% ipython --no-banner

In [1]: import numpy as np

In [2]: np.set_printoptions(precision=2, suppress=True, linewidth=160, sign=" ")

In [3]: def rd(a):
   ...:     return np.round(a, 2) + 0
   ...: 

In [4]: M2 = np.array([[0], [7], [9], [3], [5], [4], [5]])

In [5]: basis = np.array([[-2, -3, 2, 0, 0, 2, 0, -2, 3, -2, 3]])

In [6]: rng = np.random.default_rng(66)

In [7]: W0 = M2 @ basis + 0.3 * rng.normal(size=(7, 11))

In [8]: rd(W0)
Out[8]: 
array([[  0.16,  -0.16,  -0.15,  -0.32,  -0.4 ,  -0.47,   0.15,   0.34,   0.13,   0.09,   0.09],
       [-14.04, -20.71,  13.77,   0.32,  -0.05,  13.98,  -0.37, -13.98,  21.74, -14.02,  20.88],
       [-17.88, -26.7 ,  18.31,  -0.21,  -0.35,  17.68,  -0.02, -18.6 ,  27.46, -18.2 ,  26.93],
       [ -5.51,  -9.31,   6.  ,  -0.2 ,   0.18,   5.8 ,   0.08,  -6.25,   9.3 ,  -6.16,   8.62],
       [ -9.92, -15.63,  10.48,   0.14,   0.1 ,  10.04,   0.37,  -9.99,  14.94, -10.17,  15.06],
       [ -7.52, -12.32,   8.26,   0.05,   0.13,   8.45,   0.2 ,  -8.32,  11.96,  -8.46,  12.03],
       [-10.32, -14.57,  10.11,  -0.78,   0.39,   9.81,  -0.23,  -9.67,  15.6 ,  -9.38,  14.8 ]])

In [9]: T = np.stack([W0, 2 * W0, W0[::-1]])

In [10]: T.shape
Out[10]: (3, 7, 11)

In [11]: M2 = W0 + rng.integers(-2, 3, (7, 1)) @ rng.integers(-2, 3, (1, 11))

In [12]: rd(M2)
Out[12]: 
array([[ -0.84,  -0.16,   1.85,  -2.32,  -0.4 ,  -1.47,   1.15,   1.34,   2.13,  -1.91,  -1.91],
       [-14.04, -20.71,  13.77,   0.32,  -0.05,  13.98,  -0.37, -13.98,  21.74, -14.02,  20.88],
       [-15.88, -26.7 ,  14.31,   3.79,  -0.35,  19.68,  -2.02, -20.6 ,  23.46, -14.2 ,  30.93],
       [ -6.51,  -9.31,   8.  ,  -2.2 ,   0.18,   4.8 ,   1.08,  -5.25,  11.3 ,  -8.16,   6.62],
       [-10.92, -15.63,  12.48,  -1.86,   0.1 ,   9.04,   1.37,  -8.99,  16.94, -12.17,  13.06],
       [ -6.52, -12.32,   6.26,   2.05,   0.13,   9.45,  -0.8 ,  -9.32,   9.96,  -6.46,  14.03],
       [-11.32, -14.57,  12.11,  -2.78,   0.39,   8.81,   0.77,  -8.67,  17.6 , -11.38,  12.8 ]])

In [13]: rd(M2 - W0)
Out[13]: 
array([[-1.,  0.,  2., -2.,  0., -1.,  1.,  1.,  2., -2., -2.],
       [ 0.,  0.,  0.,  0.,  0.,  0.,  0.,  0.,  0.,  0.,  0.],
       [ 2.,  0., -4.,  4.,  0.,  2., -2., -2., -4.,  4.,  4.],
       [-1.,  0.,  2., -2.,  0., -1.,  1.,  1.,  2., -2., -2.],
       [-1.,  0.,  2., -2.,  0., -1.,  1.,  1.,  2., -2., -2.],
       [ 1.,  0., -2.,  2.,  0.,  1., -1., -1., -2.,  2.,  2.],
       [-1.,  0.,  2., -2.,  0., -1.,  1.,  1.,  2., -2., -2.]])

In [14]: def softmax(z):
    ...:     e = np.exp(z - z.max(axis=-1, keepdims=True))
    ...:     return e / e.sum(axis=-1, keepdims=True)
    ...: 

In [15]: rd(softmax(M2).sum(axis=1))
Out[15]: array([ 1.,  1.,  1.,  1.,  1.,  1.,  1.])

In [16]: rd(softmax(M2[1] + 2))
Out[16]: array([ 0. ,  0. ,  0. ,  0. ,  0. ,  0. ,  0. ,  0. ,  0.7,  0. ,  0.3])

In [17]: rd(softmax(M2[1]))
Out[17]: array([ 0. ,  0. ,  0. ,  0. ,  0. ,  0. ,  0. ,  0. ,  0.7,  0. ,  0.3])

In [18]: S = M2 @ M2.T / np.sqrt(11)

In [19]: softmax(S).round(6).argmax(axis=1)
Out[19]: array([ 6,  2,  2,  2,  2,  2,  2])

In [20]: rd(softmax(S))
Out[20]: 
array([[ 0.  ,  0.  ,  0.  ,  0.02,  0.35,  0.  ,  0.63],
       [ 0.  ,  0.  ,  1.  ,  0.  ,  0.  ,  0.  ,  0.  ],
       [ 0.  ,  0.  ,  1.  ,  0.  ,  0.  ,  0.  ,  0.  ],
       [ 0.  ,  0.  ,  1.  ,  0.  ,  0.  ,  0.  ,  0.  ],
       [ 0.  ,  0.  ,  1.  ,  0.  ,  0.  ,  0.  ,  0.  ],
       [ 0.  ,  0.  ,  1.  ,  0.  ,  0.  ,  0.  ,  0.  ],
       [ 0.  ,  0.  ,  1.  ,  0.  ,  0.  ,  0.  ,  0.  ]])
